$ ipython --no-banner

In [1]: import numpy as np

In [2]: np.set_printoptions(precision=2, suppress=True, linewidth=200)

In [3]: A = np.load("m.npy")

In [4]: A
Out[4]: 
array([[ 2.,  2., -4., -4., -4.,  4.],
       [ 2., -1., -2., -2., -2.,  2.],
       [-4., -2.,  2.,  4.,  4., -4.],
       [-4., -2.,  4.,  2.,  4., -4.],
       [-4., -2.,  4.,  4.,  2., -4.],
       [ 4.,  2., -4., -4., -4.,  2.]])

In [5]: x0 = np.array([8, 6, 8, 7, 6, 1])

In [6]: A @ x0
Out[6]: array([-52., -30.,  20.,  22.,  24., -38.])

In [7]: A @ np.ones(6)
Out[7]: array([-4., -3.,  0.,  0.,  0., -4.])

In [8]: np.linalg.norm(A @ x0) <= np.linalg.norm(A, 2) * np.linalg.norm(x0) + 1e-9
Out[8]: np.True_

In [9]: (A * x0).sum(axis=1)
Out[9]: array([-52., -30.,  20.,  22.,  24., -38.])

In [10]: A @ (2 * x0)
Out[10]: array([-104.,  -60.,   40.,   44.,   48.,  -76.])

In [11]: ev, vecs = np.linalg.eigh(A)

In [12]: np.linalg.svd(A, compute_uv=False)
Out[12]: array([19.,  2.,  2.,  2.,  2.,  2.])

In [13]: np.linalg.eigvalsh(A + -1 * np.eye(6))
Out[13]: array([-3., -3., -3., -3., -3., 18.])

In [14]: (ev > 1e-8).sum(), (ev < -1e-8).sum()
Out[14]: (np.int64(1), np.int64(5))

In [15]: vecs @ np.diag(ev) @ vecs.T
Out[15]: 
array([[ 2.,  2., -4., -4., -4.,  4.],
       [ 2., -1., -2., -2., -2.,  2.],
       [-4., -2.,  2.,  4.,  4., -4.],
       [-4., -2.,  4.,  2.,  4., -4.],
       [-4., -2.,  4.,  4.,  2., -4.],
       [ 4.,  2., -4., -4., -4.,  2.]])

In [16]: ev, vecs = np.linalg.eigh(A)

In [17]: x0 = np.array([1, 1, -2, -1, -2, 0])

In [18]: np.abs(A).sum(axis=1).max(), np.abs(ev).max()
Out[18]: (np.float64(20.0), np.float64(19.0))

In [19]: (np.sign(vecs[:, -1].round(6)) == np.sign(vecs[0, -1].round(6))).astype(int)
Out[19]: array([1, 1, 0, 0, 0, 1])

In [20]: U, sig, vt = np.linalg.svd(A, full_matrices=False)

In [21]: U.shape, sig.shape, vt.shape
Out[21]: ((6, 6), (6,), (6, 6))

In [22]: sig
Out[22]: array([19.,  2.,  2.,  2.,  2.,  2.])

In [23]: np.round(vt @ vt.T, 2) + 0
Out[23]: 
array([[1., 0., 0., 0., 0., 0.],
       [0., 1., 0., 0., 0., 0.],
       [0., 0., 1., 0., 0., 0.],
       [0., 0., 0., 1., 0., 0.],
       [0., 0., 0., 0., 1., 0.],
       [0., 0., 0., 0., 0., 1.]])

In [24]: J = np.load("test8.npy")

In [25]: J
Out[25]: 
array([[0.67, 0.  , 0.  , 0.  , 0.  , 0.33, 0.  ],
       [0.  , 0.33, 0.  , 0.33, 0.33, 0.  , 0.  ],
       [0.33, 0.  , 0.33, 0.  , 0.  , 0.  , 0.33],
       [0.25, 0.  , 0.25, 0.25, 0.25, 0.  , 0.  ],
       [0.  , 0.  , 0.  , 0.33, 0.33, 0.  , 0.33],
       [0.  , 0.25, 0.  , 0.  , 0.  , 0.5 , 0.25],
       [0.17, 0.17, 0.17, 0.  , 0.17, 0.17, 0.17]])

In [26]: blk = np.stack([J, 2 * J, J[::-1]])

In [27]: blk.shape
Out[27]: (3, 7, 7)

In [28]: (blk @ J.T).shape
Out[28]: (3, 7, 7)

In [29]: np.linalg.matrix_rank(blk.reshape(3, -1))
Out[29]: np.int64(2)

In [30]: np.linalg.matrix_rank(blk)
Out[30]: array([7, 7, 7])

In [31]: Y = np.linalg.inv(J)

In [32]: np.round(J @ Y, 2) + 0
Out[32]: 
array([[1., 0., 0., 0., 0., 0., 0.],
       [0., 1., 0., 0., 0., 0., 0.],
       [0., 0., 1., 0., 0., 0., 0.],
       [0., 0., 0., 1., 0., 0., 0.],
       [0., 0., 0., 0., 1., 0., 0.],
       [0., 0., 0., 0., 0., 1., 0.],
       [0., 0., 0., 0., 0., 0., 1.]])

In [33]: np.allclose(Y, J.T)
Out[33]: False

In [34]: Y.round(2) + 0
Out[34]: 
array([[ 1.5 ,  0.75,  0.75, -1.  ,  0.  , -1.  ,  0.  ],
       [ 0.  ,  3.  ,  1.5 , -2.  , -1.5 ,  0.  ,  0.  ],
       [-1.5 , -0.75,  0.75,  3.  , -1.5 ,  1.  ,  0.  ],
       [ 0.  ,  1.5 ,  1.5 ,  2.  ,  0.  ,  2.  , -6.  ],
       [ 0.  , -1.5 , -3.  ,  0.  ,  1.5 , -2.  ,  6.  ],
       [ 0.  , -1.5 , -1.5 ,  2.  ,  0.  ,  2.  ,  0.  ],
       [ 0.  ,  0.  ,  1.5 , -2.  ,  1.5 ,  0.  ,  0.  ]])

In [35]: np.sort(np.abs(np.linalg.eigvals(J)))[::-1]
Out[35]: array([1.  , 0.64, 0.64, 0.29, 0.29, 0.19, 0.16])

In [36]: np.linalg.matrix_power(J, 2)
Out[36]: 
array([[0.44, 0.08, 0.  , 0.  , 0.  , 0.39, 0.08],
       [0.08, 0.11, 0.08, 0.31, 0.31, 0.  , 0.11],
       [0.39, 0.06, 0.17, 0.  , 0.06, 0.17, 0.17],
       [0.31, 0.  , 0.15, 0.15, 0.15, 0.08, 0.17],
       [0.14, 0.06, 0.14, 0.19, 0.25, 0.06, 0.17],
       [0.04, 0.25, 0.04, 0.08, 0.12, 0.29, 0.17],
       [0.19, 0.12, 0.08, 0.11, 0.14, 0.17, 0.18]])

In [37]: np.linalg.matrix_power(J, 100)
Out[37]: 
array([[0.23, 0.11, 0.08, 0.11, 0.13, 0.2 , 0.14],
       [0.23, 0.11, 0.08, 0.11, 0.13, 0.2 , 0.14],
       [0.23, 0.11, 0.08, 0.11, 0.13, 0.2 , 0.14],
       [0.23, 0.11, 0.08, 0.11, 0.13, 0.2 , 0.14],
       [0.23, 0.11, 0.08, 0.11, 0.13, 0.2 , 0.14],
       [0.23, 0.11, 0.08, 0.11, 0.13, 0.2 , 0.14],
       [0.23, 0.11, 0.08, 0.11, 0.13, 0.2 , 0.14]])

In [38]: J @ np.ones(7)
Out[38]: array([1., 1., 1., 1., 1., 1., 1.])

In [39]: J.sum(axis=1)
Out[39]: array([1., 1., 1., 1., 1., 1., 1.])

In [40]: pr = np.eye(7)[0]

In [41]: for _ in range(6):
    ...:     pr = pr @ J
    ...:     print(pr.round(2))
    ...: 
[0.67 0.   0.   0.   0.   0.33 0.  ]
[0.44 0.08 0.   0.   0.   0.39 0.08]
[0.31 0.14 0.01 0.03 0.04 0.36 0.11]
[0.24 0.15 0.03 0.07 0.09 0.3  0.13]
[0.21 0.15 0.05 0.1  0.12 0.25 0.13]
[0.2  0.13 0.06 0.11 0.13 0.22 0.14]

In [42]: x0 = np.array([2, 3, 3, 2, 2, 3, 1])

In [43]: rhs = J @ x0

In [44]: rhs
Out[44]: array([2.33, 2.33, 2.  , 2.25, 1.67, 2.5 , 2.33])

In [45]: np.linalg.solve(J.T, J[0])
Out[45]: array([1., 0., 0., 0., 0., 0., 0.])

In [46]: np.linalg.solve(J, rhs)
Out[46]: array([2., 3., 3., 2., 2., 3., 1.])

In [47]: t = np.deg2rad(90)

In [48]: M = np.eye(3)

In [49]: M[np.ix_([2, 0], [2, 0])] = [[np.cos(t), -np.sin(t)], [np.sin(t), np.cos(t)]]

In [50]: M.round(2) + 0
Out[50]: 
array([[ 0.,  0.,  1.],
       [ 0.,  1.,  0.],
       [-1.,  0.,  0.]])

In [51]: q, Rm = np.linalg.qr(J)

In [52]: np.allclose(Rm.T @ Rm, J.T @ J)
Out[52]: True

In [53]: np.abs(np.diag(Rm))
Out[53]: array([0.8 , 0.45, 0.37, 0.46, 0.14, 0.36, 0.34])

In [54]: x0 = np.array([3, 4, 3, 5, 2, 4, 4])

In [55]: J @ np.ones(7)
Out[55]: array([1., 1., 1., 1., 1., 1., 1.])

In [56]: J @ (2 * x0)
Out[56]: array([6.67, 7.33, 6.67, 6.5 , 7.33, 8.  , 6.67])

In [57]: np.sign((J @ x0).round(6))
Out[57]: array([1., 1., 1., 1., 1., 1., 1.])

In [58]: np.einsum("ij,j->i", J, x0)
Out[58]: array([3.33, 3.67, 3.33, 3.25, 3.67, 4.  , 3.33])

In [59]: f = np.array([1, -4, 1, -1, -5, -3, 5])

In [60]: Y = J + np.outer(f, np.eye(7)[3])

In [61]: np.linalg.matrix_rank(np.linalg.inv(Y) - np.linalg.inv(J), tol=1e-8)
Out[61]: np.int64(1)

In [62]: x0 = np.array([-3, -2, -3, -1, 1, -2, 2])

In [63]: rhs = J @ x0

In [64]: c, lr = np.zeros(7), 1 / np.linalg.norm(J, 2) ** 2

In [65]: for i in range(25):
    ...:     c -= lr * J.T @ (J @ c - rhs)
    ...:     if i % 5 == 0: print(i, round(np.linalg.norm(J @ c - rhs), 2))
    ...: 
0 1.32
5 0.64
10 0.43
15 0.31
20 0.25

In [66]: c
Out[66]: array([-3.22, -1.93, -2.31,  0.04, -0.02, -1.71,  1.66])

In [67]: arr = np.loadtxt("sample5.csv", delimiter=",")

In [68]: arr
Out[68]: 
array([[ 2.,  4.,  0.,  0.],
       [-1.,  0.,  0.,  0.],
       [ 0.,  0.,  4.,  5.],
       [ 0.,  0.,  2.,  1.]])

In [69]: np.einsum("ij,ji->", arr, arr)
Out[69]: np.float64(33.0)

In [70]: round(np.linalg.eigvals(arr).sum().real, 2)
Out[70]: np.float64(7.0)

In [71]: np.linalg.eigvals(arr)
Out[71]: array([ 1.+1.73j,  1.-1.73j,  6.+0.j  , -1.+0.j  ])

In [72]: np.einsum("ii->", arr)
Out[72]: np.float64(7.0)

In [73]: round(float(np.linalg.det(arr[::-1])), 2)
Out[73]: -24.0

In [74]: np.linalg.svd(arr, compute_uv=False)
Out[74]: array([6.72, 4.5 , 0.89, 0.89])

In [75]: np.unravel_index(np.abs(arr).argmax(), arr.shape)
Out[75]: (np.int64(2), np.int64(3))

In [76]: arr.sum(axis=1)
Out[76]: array([ 6., -1.,  9.,  3.])

In [77]: np.linalg.matrix_rank(arr)
Out[77]: np.int64(4)

In [78]: arr.shape
Out[78]: (4, 4)

In [79]: t = np.radians(72)

In [80]: Rm = np.eye(4)

In [81]: Rm[0, 0] = Rm[3, 3] = np.cos(t)

In [82]: Rm[0, 3], Rm[3, 0] = -np.sin(t), np.sin(t)

In [83]: Rm
Out[83]: 
array([[ 0.31,  0.  ,  0.  , -0.95],
       [ 0.  ,  1.  ,  0.  ,  0.  ],
       [ 0.  ,  0.  ,  1.  ,  0.  ],
       [ 0.95,  0.  ,  0.  ,  0.31]])

In [84]: Y = arr @ Rm.T

In [85]: Y
Out[85]: 
array([[ 0.62,  4.  ,  0.  ,  1.9 ],
       [-0.31,  0.  ,  0.  , -0.95],
       [-4.76,  0.  ,  4.  ,  1.55],
       [-0.95,  0.  ,  2.  ,  0.31]])

In [86]: np.allclose(np.linalg.norm(arr, axis=1), np.linalg.norm(Y, axis=1))
Out[86]: True

In [87]: np.abs(Y - arr).max(axis=0)
Out[87]: array([4.76, 0.  , 0.  , 3.45])

In [88]: np.linalg.svd(arr, compute_uv=False), np.linalg.svd(Y, compute_uv=False)
Out[88]: (array([6.72, 4.5 , 0.89, 0.89]), array([6.72, 4.5 , 0.89, 0.89]))

In [89]: Y = np.linalg.inv(arr)

In [90]: np.allclose(Y, arr.T)
Out[90]: False

In [91]: np.round(np.linalg.slogdet(arr)[0], 2)
Out[91]: np.float64(-1.0)

In [92]: np.linalg.det(arr) * Y
Out[92]: 
array([[ -0.,  24.,  -0.,  -0.],
       [ -6., -12.,  -0.,  -0.],
       [ -0.,  -0.,   4., -20.],
       [  0.,   0.,  -8.,  16.]])

In [93]: np.round(np.linalg.det(arr) * np.linalg.det(Y), 2)
Out[93]: np.float64(1.0)

In [94]: round(np.linalg.cond(arr), 2)
Out[94]: np.float64(7.56)
